$ ipython --no-banner

In [1]: import numpy as np

In [2]: np.set_printoptions(precision=2, suppress=True, linewidth=140)

In [3]: def tidy(a):
   ...:     return np.round(a, 2) + 0
   ...: 

In [4]: M = np.load("out7.npy")

In [5]: tidy(M)
Out[5]: 
array([[ 3.45,  2.18, -2.89],
       [-2.08,  1.81, -4.17],
       [-0.31,  2.29, -4.44],
       [ 2.82, -1.5 ,  3.85],
       [-3.51,  1.12, -3.38],
       [-1.05, -2.44,  4.24],
       [ 1.33, -2.06,  4.36],
       [-3.62,  1.06, -3.29],
       [-4.68,  0.04, -1.75],
       [ 0.54, -2.24,  4.44],
       [ 4.82,  0.21,  1.32],
       [ 3.83, -0.91,  3.08],
       [ 1.3 , -2.06,  4.37],
       [-4.66,  0.09, -1.82],
       [ 4.06, -0.73,  2.82],
       [ 1.26, -2.08,  4.37],
       [ 2.15, -1.79,  4.15],
       [-4.72, -0.02, -1.64],
       [-4.93, -0.77, -0.3 ],
       [-0.68,  2.21, -4.43],
       [ 4.9 ,  0.44,  0.91],
       [-2.5 ,  1.65, -4.  ]])

In [6]: Uu, sigma, Vh = np.linalg.svd(M)

In [7]: np.argmax(sigma[:-1] / (sigma[1:] + 1e-6)) + 1
Out[7]: np.int64(2)

In [8]: M2 = Uu[:, :2] @ np.diag(sigma[:2]) @ Vh[:2]

In [9]: np.linalg.matrix_rank(M, rtol=0.05)
Out[9]: np.int64(2)

In [10]: tidy(M2)
Out[10]: 
array([[ 3.45,  2.18, -2.89],
       [-2.08,  1.81, -4.17],
       [-0.31,  2.29, -4.44],
       [ 2.82, -1.5 ,  3.85],
       [-3.51,  1.12, -3.38],
       [-1.05, -2.44,  4.24],
       [ 1.33, -2.06,  4.36],
       [-3.62,  1.06, -3.29],
       [-4.68,  0.04, -1.75],
       [ 0.54, -2.24,  4.44],
       [ 4.82,  0.21,  1.32],
       [ 3.83, -0.91,  3.08],
       [ 1.3 , -2.06,  4.37],
       [-4.66,  0.09, -1.82],
       [ 4.06, -0.73,  2.82],
       [ 1.26, -2.08,  4.37],
       [ 2.15, -1.79,  4.15],
       [-4.72, -0.02, -1.64],
       [-4.93, -0.77, -0.3 ],
       [-0.68,  2.21, -4.43],
       [ 4.9 ,  0.44,  0.91],
       [-2.5 ,  1.65, -4.  ]])

In [11]: tidy(np.linalg.norm(M - M2, 2)), tidy(sigma[2])
Out[11]: (np.float64(0.0), np.float64(0.0))

In [12]: np.linalg.matrix_rank(M2, rtol=0.1)
Out[12]: np.int64(2)
